$ ipython --no-banner

In [1]: import numpy as np

In [2]: import numpy.linalg as la

In [3]: np.set_printoptions(precision=3, suppress=True, linewidth=120)

In [4]: rnd = lambda a: np.round(a, 3) + 0

In [5]: M = np.loadtxt("case1.csv", delimiter=",")

In [6]: M
Out[6]: 
array([[-2.3,  0. , -0.5, -0.4, -0.3,  1.4, -0.4,  0.3, -0.4, -1.4, -0.3,  0.1],
       [ 1.3,  0. ,  1.5,  2.1, -1.4,  0.4, -1.8, -2.4, -1. , -1.4,  0.3,  1. ],
       [-0.5, -1. ,  0.8, -0.5, -0.1,  1.3, -0.6, -1.9, -0.7, -0.5,  0.6, -0.1],
       [-2. ,  1. ,  0.4, -0.5, -1. ,  0.1, -0.4,  0.3, -0.5, -0.6,  3.9, -0.6],
       [-0.1, -0.5, -0.7,  0.6,  0.1, -0.4,  0.5, -1.1,  1.4, -0.2, -1.5,  1.3],
       [-0.1,  0.4,  0.9,  0.2,  1. , -0.5, -0.9, -0.5, -0.4, -0.5,  2.1,  1.5],
       [-0.2, -0.4, -0.6,  0.1, -0.1, -0.8, -1. ,  0.2,  1.4,  0.1, -2.7, -0.7],
       [ 0.1, -0.8,  1.3, -1.1, -0.3, -1.4,  0. ,  1.6,  1.3, -0.7,  6. ,  0.4],
       [ 1.9,  1.7,  0.8, -0.8,  0.9,  1.1,  0.6, -1. ,  0.4, -0.8, -0.3,  1.2],
       [ 0.9,  1.7,  1.3, -0.5,  1. ,  0.4,  1. ,  0.2,  0.4,  0.5, -2.1, -0.3],
       [-0.1, -1. , -0.1,  0.2,  2.4, -0.1,  0. ,  0. , -0.6, -0.2,  3.9,  0.3]])

In [7]: U, sig, Vt = la.svd(M, full_matrices=False)

In [8]: rnd(np.sqrt((sig ** 2).sum())), rnd(la.norm(M))
Out[8]: (np.float64(13.852), np.float64(13.852))

In [9]: rnd(U.T @ M @ Vt.T)
Out[9]: 
array([[9.629, 0.   , 0.   , 0.   , 0.   , 0.   , 0.   , 0.   , 0.   , 0.   , 0.   ],
       [0.   , 5.607, 0.   , 0.   , 0.   , 0.   , 0.   , 0.   , 0.   , 0.   , 0.   ],
       [0.   , 0.   , 4.782, 0.   , 0.   , 0.   , 0.   , 0.   , 0.   , 0.   , 0.   ],
       [0.   , 0.   , 0.   , 3.834, 0.   , 0.   , 0.   , 0.   , 0.   , 0.   , 0.   ],
       [0.   , 0.   , 0.   , 0.   , 3.346, 0.   , 0.   , 0.   , 0.   , 0.   , 0.   ],
       [0.   , 0.   , 0.   , 0.   , 0.   , 2.704, 0.   , 0.   , 0.   , 0.   , 0.   ],
       [0.   , 0.   , 0.   , 0.   , 0.   , 0.   , 2.106, 0.   , 0.   , 0.   , 0.   ],
       [0.   , 0.   , 0.   , 0.   , 0.   , 0.   , 0.   , 1.808, 0.   , 0.   , 0.   ],
       [0.   , 0.   , 0.   , 0.   , 0.   , 0.   , 0.   , 0.   , 1.393, 0.   , 0.   ],
       [0.   , 0.   , 0.   , 0.   , 0.   , 0.   , 0.   , 0.   , 0.   , 1.077, 0.   ],
       [0.   , 0.   , 0.   , 0.   , 0.   , 0.   , 0.   , 0.   , 0.   , 0.   , 0.917]])

In [10]: M.reshape(2, -1)
Out[10]: 
array([[-2.3,  0. , -0.5, -0.4, -0.3,  1.4, -0.4,  0.3, -0.4, -1.4, -0.3,  0.1,  1.3,  0. ,  1.5,  2.1, -1.4,  0.4,
        -1.8, -2.4, -1. , -1.4,  0.3,  1. , -0.5, -1. ,  0.8, -0.5, -0.1,  1.3, -0.6, -1.9, -0.7, -0.5,  0.6, -0.1,
        -2. ,  1. ,  0.4, -0.5, -1. ,  0.1, -0.4,  0.3, -0.5, -0.6,  3.9, -0.6, -0.1, -0.5, -0.7,  0.6,  0.1, -0.4,
         0.5, -1.1,  1.4, -0.2, -1.5,  1.3, -0.1,  0.4,  0.9,  0.2,  1. , -0.5],
       [-0.9, -0.5, -0.4, -0.5,  2.1,  1.5, -0.2, -0.4, -0.6,  0.1, -0.1, -0.8, -1. ,  0.2,  1.4,  0.1, -2.7, -0.7,
         0.1, -0.8,  1.3, -1.1, -0.3, -1.4,  0. ,  1.6,  1.3, -0.7,  6. ,  0.4,  1.9,  1.7,  0.8, -0.8,  0.9,  1.1,
         0.6, -1. ,  0.4, -0.8, -0.3,  1.2,  0.9,  1.7,  1.3, -0.5,  1. ,  0.4,  1. ,  0.2,  0.4,  0.5, -2.1, -0.3,
        -0.1, -1. , -0.1,  0.2,  2.4, -0.1,  0. ,  0. , -0.6, -0.2,  3.9,  0.3]])

In [11]: T = M.reshape(11, 2, -1)

In [12]: T.transpose(1, 0, 2)
Out[12]: 
array([[[-2.3,  0. , -0.5, -0.4, -0.3,  1.4],
        [ 1.3,  0. ,  1.5,  2.1, -1.4,  0.4],
        [-0.5, -1. ,  0.8, -0.5, -0.1,  1.3],
        [-2. ,  1. ,  0.4, -0.5, -1. ,  0.1],
        [-0.1, -0.5, -0.7,  0.6,  0.1, -0.4],
        [-0.1,  0.4,  0.9,  0.2,  1. , -0.5],
        [-0.2, -0.4, -0.6,  0.1, -0.1, -0.8],
        [ 0.1, -0.8,  1.3, -1.1, -0.3, -1.4],
        [ 1.9,  1.7,  0.8, -0.8,  0.9,  1.1],
        [ 0.9,  1.7,  1.3, -0.5,  1. ,  0.4],
        [-0.1, -1. , -0.1,  0.2,  2.4, -0.1]],

       [[-0.4,  0.3, -0.4, -1.4, -0.3,  0.1],
        [-1.8, -2.4, -1. , -1.4,  0.3,  1. ],
        [-0.6, -1.9, -0.7, -0.5,  0.6, -0.1],
        [-0.4,  0.3, -0.5, -0.6,  3.9, -0.6],
        [ 0.5, -1.1,  1.4, -0.2, -1.5,  1.3],
        [-0.9, -0.5, -0.4, -0.5,  2.1,  1.5],
        [-1. ,  0.2,  1.4,  0.1, -2.7, -0.7],
        [ 0. ,  1.6,  1.3, -0.7,  6. ,  0.4],
        [ 0.6, -1. ,  0.4, -0.8, -0.3,  1.2],
        [ 1. ,  0.2,  0.4,  0.5, -2.1, -0.3],
        [ 0. ,  0. , -0.6, -0.2,  3.9,  0.3]]])

In [13]: rnd(T.sum(axis=1))
Out[13]: 
array([[-2.7,  0.3, -0.9, -1.8, -0.6,  1.5],
       [-0.5, -2.4,  0.5,  0.7, -1.1,  1.4],
       [-1.1, -2.9,  0.1, -1. ,  0.5,  1.2],
       [-2.4,  1.3, -0.1, -1.1,  2.9, -0.5],
       [ 0.4, -1.6,  0.7,  0.4, -1.4,  0.9],
       [-1. , -0.1,  0.5, -0.3,  3.1,  1. ],
       [-1.2, -0.2,  0.8,  0.2, -2.8, -1.5],
       [ 0.1,  0.8,  2.6, -1.8,  5.7, -1. ],
       [ 2.5,  0.7,  1.2, -1.6,  0.6,  2.3],
       [ 1.9,  1.9,  1.7,  0. , -1.1,  0.1],
       [-0.1, -1. , -0.7,  0. ,  6.3,  0.2]])

In [14]: T[:, 0]
Out[14]: 
array([[-2.3,  0. , -0.5, -0.4, -0.3,  1.4],
       [ 1.3,  0. ,  1.5,  2.1, -1.4,  0.4],
       [-0.5, -1. ,  0.8, -0.5, -0.1,  1.3],
       [-2. ,  1. ,  0.4, -0.5, -1. ,  0.1],
       [-0.1, -0.5, -0.7,  0.6,  0.1, -0.4],
       [-0.1,  0.4,  0.9,  0.2,  1. , -0.5],
       [-0.2, -0.4, -0.6,  0.1, -0.1, -0.8],
       [ 0.1, -0.8,  1.3, -1.1, -0.3, -1.4],
       [ 1.9,  1.7,  0.8, -0.8,  0.9,  1.1],
       [ 0.9,  1.7,  1.3, -0.5,  1. ,  0.4],
       [-0.1, -1. , -0.1,  0.2,  2.4, -0.1]])

In [15]: rnd(la.norm(M))
Out[15]: np.float64(13.852)

In [16]: np.count_nonzero(M)
Out[16]: np.int64(127)

In [17]: np.unravel_index(np.abs(M).argmax(), M.shape)
Out[17]: (np.int64(7), np.int64(10))

In [18]: rnd(M.sum(axis=0))
Out[18]: array([-1.1,  1.1,  5.1, -0.6,  2.2,  1.5, -3. , -4.3,  1.3, -5.7,  9.9,  4.1])

In [19]: rnd(M - M[0])
Out[19]: 
array([[ 0. ,  0. ,  0. ,  0. ,  0. ,  0. ,  0. ,  0. ,  0. ,  0. ,  0. ,  0. ],
       [ 3.6,  0. ,  2. ,  2.5, -1.1, -1. , -1.4, -2.7, -0.6,  0. ,  0.6,  0.9],
       [ 1.8, -1. ,  1.3, -0.1,  0.2, -0.1, -0.2, -2.2, -0.3,  0.9,  0.9, -0.2],
       [ 0.3,  1. ,  0.9, -0.1, -0.7, -1.3,  0. ,  0. , -0.1,  0.8,  4.2, -0.7],
       [ 2.2, -0.5, -0.2,  1. ,  0.4, -1.8,  0.9, -1.4,  1.8,  1.2, -1.2,  1.2],
       [ 2.2,  0.4,  1.4,  0.6,  1.3, -1.9, -0.5, -0.8,  0. ,  0.9,  2.4,  1.4],
       [ 2.1, -0.4, -0.1,  0.5,  0.2, -2.2, -0.6, -0.1,  1.8,  1.5, -2.4, -0.8],
       [ 2.4, -0.8,  1.8, -0.7,  0. , -2.8,  0.4,  1.3,  1.7,  0.7,  6.3,  0.3],
       [ 4.2,  1.7,  1.3, -0.4,  1.2, -0.3,  1. , -1.3,  0.8,  0.6,  0. ,  1.1],
       [ 3.2,  1.7,  1.8, -0.1,  1.3, -1. ,  1.4, -0.1,  0.8,  1.9, -1.8, -0.4],
       [ 2.2, -1. ,  0.4,  0.6,  2.7, -1.5,  0.4, -0.3, -0.2,  1.2,  4.2,  0.2]])

In [20]: vec = np.array([-3, 3, 3, 2, -2, 3, -3, -1, 3, 2, 0, -1])

In [21]: rnd(M @ np.ones(12))
Out[21]: array([-4.2, -1.4, -3.2,  0.1, -0.6,  3.2, -4.7,  6.4,  5.7,  4.5,  4.7])

In [22]: la.norm(M @ vec) <= la.norm(M, 2) * la.norm(vec) + 1e-9
Out[22]: np.True_

In [23]: rnd(M * vec)
Out[23]: 
array([[ 6.9,  0. , -1.5, -0.8,  0.6,  4.2,  1.2, -0.3, -1.2, -2.8,  0. , -0.1],
       [-3.9,  0. ,  4.5,  4.2,  2.8,  1.2,  5.4,  2.4, -3. , -2.8,  0. , -1. ],
       [ 1.5, -3. ,  2.4, -1. ,  0.2,  3.9,  1.8,  1.9, -2.1, -1. ,  0. ,  0.1],
       [ 6. ,  3. ,  1.2, -1. ,  2. ,  0.3,  1.2, -0.3, -1.5, -1.2,  0. ,  0.6],
       [ 0.3, -1.5, -2.1,  1.2, -0.2, -1.2, -1.5,  1.1,  4.2, -0.4,  0. , -1.3],
       [ 0.3,  1.2,  2.7,  0.4, -2. , -1.5,  2.7,  0.5, -1.2, -1. ,  0. , -1.5],
       [ 0.6, -1.2, -1.8,  0.2,  0.2, -2.4,  3. , -0.2,  4.2,  0.2,  0. ,  0.7],
       [-0.3, -2.4,  3.9, -2.2,  0.6, -4.2,  0. , -1.6,  3.9, -1.4,  0. , -0.4],
       [-5.7,  5.1,  2.4, -1.6, -1.8,  3.3, -1.8,  1. ,  1.2, -1.6,  0. , -1.2],
       [-2.7,  5.1,  3.9, -1. , -2. ,  1.2, -3. , -0.2,  1.2,  1. ,  0. ,  0.3],
       [ 0.3, -3. , -0.3,  0.4, -4.8, -0.3,  0. ,  0. , -1.8, -0.4,  0. , -0.3]])

In [24]: np.sign((M @ vec).round(6))
Out[24]: array([ 1.,  1.,  1.,  1., -1.,  1.,  1., -1., -1.,  1., -1.])

In [25]: rnd(M @ vec)
Out[25]: array([  6.2,   9.8,   4.7,  10.3,  -1.4,   0.6,   3.5,  -4.1,  -0.7,   3.8, -10.2])

In [26]: rnd(M @ (2 * vec))
Out[26]: array([ 12.4,  19.6,   9.4,  20.6,  -2.8,   1.2,   7. ,  -8.2,  -1.4,   7.6, -20.4])

In [27]: (M @ vec).argmax()
Out[27]: np.int64(3)

In [28]: rnd(np.einsum("ij,j->i", M, vec))
Out[28]: array([  6.2,   9.8,   4.7,  10.3,  -1.4,   0.6,   3.5,  -4.1,  -0.7,   3.8, -10.2])
